In [1]: import numpy as np

In [2]: np.set_printoptions(precision=3, suppress=True, linewidth=200, sign=" ")

In [3]: rnd = lambda a: np.round(a, 3) + 0

In [4]: J = np.load("sample14.npy")

In [5]: J
Out[5]: 
array([[  3,   4,   5,   6,   7,   8,   9,  10],
       [ 11,  12,  13,  14,  15,  16,  17,  18],
       [ 19,  20,  21,  22,  23,  24,  25,  26],
       [ 27,  28,  29,  30,  31,  32,  33,  34],
       [ 35,  36,  37,  38,  39,  40,  41,  42],
       [ 43,  44,  45,  46,  47,  48,  49,  50],
       [ 51,  52,  53,  54,  55,  56,  57,  58],
       [ 59,  60,  61,  62,  63,  64,  65,  66]])

In [6]: Uu, sigma, vt = np.linalg.svd(J)

In [7]: vecs = vt[:(sigma > 1e-8).sum()]

In [8]: rng = np.random.default_rng(62098)

In [9]: vec = J[2] + -2 * J[4] + rng.integers(2) * np.eye(8)[5]

In [10]: vec
Out[10]: array([-51., -52., -53., -54., -55., -55., -57., -58.])

In [11]: np.linalg.matrix_rank(np.vstack([J, vec]))
Out[11]: np.int64(3)

In [12]: rnd(np.diag(vecs.T @ vecs))
Out[12]: array([ 0.417,  0.274,  0.179,  0.131,  0.131,  0.179,  0.274,  0.417])

In [13]: rnd(np.linalg.norm(vec - vecs.T @ vecs @ vec))
Out[13]: np.float64(0.906)

In [14]: A2 = J / np.sqrt((J ** 2).mean(axis=1, keepdims=True))

In [15]: rnd(np.linalg.norm(A2, axis=1))
Out[15]: array([ 2.828,  2.828,  2.828,  2.828,  2.828,  2.828,  2.828,  2.828])

In [16]: data = np.load("dump.npy")

In [17]: rnd(data)
Out[17]: 
array([[ 0.513, -0.059,  0.333,  0.008,  0.097, -0.171,  0.064,  0.143,  0.066,  0.045, -0.243,  0.083],
       [-0.059,  0.311,  0.115, -0.277,  0.178,  0.117,  0.066,  0.037, -0.179, -0.015,  0.116, -0.154],
       [ 0.333,  0.115,  0.373, -0.241,  0.004, -0.103,  0.086,  0.041,  0.054, -0.093, -0.107, -0.091],
       [ 0.008, -0.277, -0.241,  0.414,  0.076, -0.007, -0.07 , -0.008,  0.057,  0.212, -0.141,  0.169],
       [ 0.097,  0.178,  0.004,  0.076,  0.515,  0.168,  0.057,  0.071, -0.217,  0.323, -0.106, -0.063],
       [-0.171,  0.117, -0.103, -0.007,  0.168,  0.157,  0.01 , -0.107, -0.071,  0.115,  0.023, -0.142],
       [ 0.064,  0.066,  0.086, -0.07 ,  0.057,  0.01 ,  0.029, -0.006, -0.009,  0.009, -0.029, -0.058],
       [ 0.143,  0.037,  0.041, -0.008,  0.071, -0.107, -0.006,  0.425, -0.255, -0.048,  0.15 ,  0.339],
       [ 0.066, -0.179,  0.054,  0.057, -0.217, -0.071, -0.009, -0.255,  0.298, -0.049, -0.175, -0.129],
       [ 0.045, -0.015, -0.093,  0.212,  0.323,  0.115,  0.009, -0.048, -0.049,  0.288, -0.159, -0.04 ],
       [-0.243,  0.116, -0.107, -0.141, -0.106,  0.023, -0.029,  0.15 , -0.175, -0.159,  0.288,  0.101],
       [ 0.083, -0.154, -0.091,  0.169, -0.063, -0.142, -0.058,  0.339, -0.129, -0.04 ,  0.101,  0.391]])

In [18]: # symmetric, so the eigenvalues are real

In [19]: ev, vecs = np.linalg.eigh(data)

In [20]: rnd(np.linalg.eigvalsh(data @ data))
Out[20]: array([ 0.,  0.,  0.,  0.,  0.,  0.,  0.,  0.,  1.,  1.,  1.,  1.])

In [21]: ev.sum(), np.trace(data)
Out[21]: (np.float64(4.0), np.float64(4.0))

In [22]: (ev > 1e-8).sum(), (ev < -1e-8).sum()
Out[22]: (np.int64(4), np.int64(0))

In [23]: rnd(vecs.T @ vecs)
Out[23]: 
array([[ 1.,  0.,  0.,  0.,  0.,  0.,  0.,  0.,  0.,  0.,  0.,  0.],
       [ 0.,  1.,  0.,  0.,  0.,  0.,  0.,  0.,  0.,  0.,  0.,  0.],
       [ 0.,  0.,  1.,  0.,  0.,  0.,  0.,  0.,  0.,  0.,  0.,  0.],
       [ 0.,  0.,  0.,  1.,  0.,  0.,  0.,  0.,  0.,  0.,  0.,  0.],
       [ 0.,  0.,  0.,  0.,  1.,  0.,  0.,  0.,  0.,  0.,  0.,  0.],
       [ 0.,  0.,  0.,  0.,  0.,  1.,  0.,  0.,  0.,  0.,  0.,  0.],
       [ 0.,  0.,  0.,  0.,  0.,  0.,  1.,  0.,  0.,  0.,  0.,  0.],
       [ 0.,  0.,  0.,  0.,  0.,  0.,  0.,  1.,  0.,  0.,  0.,  0.],
       [ 0.,  0.,  0.,  0.,  0.,  0.,  0.,  0.,  1.,  0.,  0.,  0.],
       [ 0.,  0.,  0.,  0.,  0.,  0.,  0.,  0.,  0.,  1.,  0.,  0.],
       [ 0.,  0.,  0.,  0.,  0.,  0.,  0.,  0.,  0.,  0.,  1.,  0.],
       [ 0.,  0.,  0.,  0.,  0.,  0.,  0.,  0.,  0.,  0.,  0.,  1.]])

In [24]: rnd(vecs.T @ data @ vecs)
Out[24]: 
array([[ 0.,  0.,  0.,  0.,  0.,  0.,  0.,  0.,  0.,  0.,  0.,  0.],
       [ 0.,  0.,  0.,  0.,  0.,  0.,  0.,  0.,  0.,  0.,  0.,  0.],
       [ 0.,  0.,  0.,  0.,  0.,  0.,  0.,  0.,  0.,  0.,  0.,  0.],
       [ 0.,  0.,  0.,  0.,  0.,  0.,  0.,  0.,  0.,  0.,  0.,  0.],
       [ 0.,  0.,  0.,  0.,  0.,  0.,  0.,  0.,  0.,  0.,  0.,  0.],
       [ 0.,  0.,  0.,  0.,  0.,  0.,  0.,  0.,  0.,  0.,  0.,  0.],
       [ 0.,  0.,  0.,  0.,  0.,  0.,  0.,  0.,  0.,  0.,  0.,  0.],
       [ 0.,  0.,  0.,  0.,  0.,  0.,  0.,  0.,  0.,  0.,  0.,  0.],
       [ 0.,  0.,  0.,  0.,  0.,  0.,  0.,  0.,  1.,  0.,  0.,  0.],
       [ 0.,  0.,  0.,  0.,  0.,  0.,  0.,  0.,  0.,  1.,  0.,  0.],
       [ 0.,  0.,  0.,  0.,  0.,  0.,  0.,  0.,  0.,  0.,  1.,  0.],
       [ 0.,  0.,  0.,  0.,  0.,  0.,  0.,  0.,  0.,  0.,  0.,  1.]])

In [25]: rnd(np.linalg.eigvalsh(data + 4 * np.eye(12)))
Out[25]: array([ 4.,  4.,  4.,  4.,  4.,  4.,  4.,  4.,  5.,  5.,  5.,  5.])
